In [1]: import numpy as np

In [2]: from numpy import linalg as LA

In [3]: np.set_printoptions(suppress=True, linewidth=200)

In [4]: def tidy(a):
   ...:     return np.round(a, 2) + 0
   ...: 

In [5]: arr = np.load("block4.npy")

In [6]: tidy(arr)
Out[6]: 
array([[0.5 , 0.  , 0.  , 0.  , 0.5 , 0.  ],
       [0.  , 0.25, 0.  , 0.25, 0.25, 0.25],
       [0.  , 0.  , 0.67, 0.33, 0.  , 0.  ],
       [0.  , 0.  , 0.25, 0.5 , 0.  , 0.25],
       [0.  , 0.33, 0.33, 0.  , 0.33, 0.  ],
       [0.5 , 0.  , 0.  , 0.  , 0.  , 0.5 ]])

In [7]: # row-stochastic, so 1 is an eigenvalue

In [8]: print([round(float(x), 2) for x in LA.svd(arr, compute_uv=False)[:3]])
[1.03, 0.86, 0.64]

In [9]: U, s, Vt = LA.svd(arr)

In [10]: tidy(s)
Out[10]: array([1.03, 0.86, 0.64, 0.46, 0.33, 0.  ])

In [11]: Y = U[:, :5] @ np.diag(s[:5]) @ Vt[:5]

In [12]: LA.matrix_rank(Y)
Out[12]: np.int64(5)

In [13]: U, s, Vt = LA.svd(arr, full_matrices=False)

In [14]: (s > 1e-8).sum()
Out[14]: np.int64(5)

In [15]: np.allclose(U * s @ Vt, arr)
Out[15]: True

In [16]: print(tidy(Vt @ Vt.T))
[[1. 0. 0. 0. 0. 0.]
 [0. 1. 0. 0. 0. 0.]
 [0. 0. 1. 0. 0. 0.]
 [0. 0. 0. 1. 0. 0.]
 [0. 0. 0. 0. 1. 0.]
 [0. 0. 0. 0. 0. 1.]]

In [17]: tidy(np.abs(Vt[0]))
Out[17]: array([0.33, 0.21, 0.58, 0.49, 0.37, 0.36])

In [18]: tidy(s / s[0])
Out[18]: array([1.  , 0.83, 0.62, 0.45, 0.32, 0.  ])

In [19]: print(tidy(np.cumsum(s ** 2) / np.sum(s ** 2)))
[0.42 0.71 0.87 0.96 1.   1.  ]

In [20]: tidy(s)
Out[20]: array([1.03, 0.86, 0.64, 0.46, 0.33, 0.  ])

In [21]: np.abs(U[:, 0]).round(6).argmax()
Out[21]: np.int64(2)

In [22]: tidy(U.T @ U)
Out[22]: 
array([[1., 0., 0., 0., 0., 0.],
       [0., 1., 0., 0., 0., 0.],
       [0., 0., 1., 0., 0., 0.],
       [0., 0., 0., 1., 0., 0.],
       [0., 0., 0., 0., 1., 0.],
       [0., 0., 0., 0., 0., 1.]])
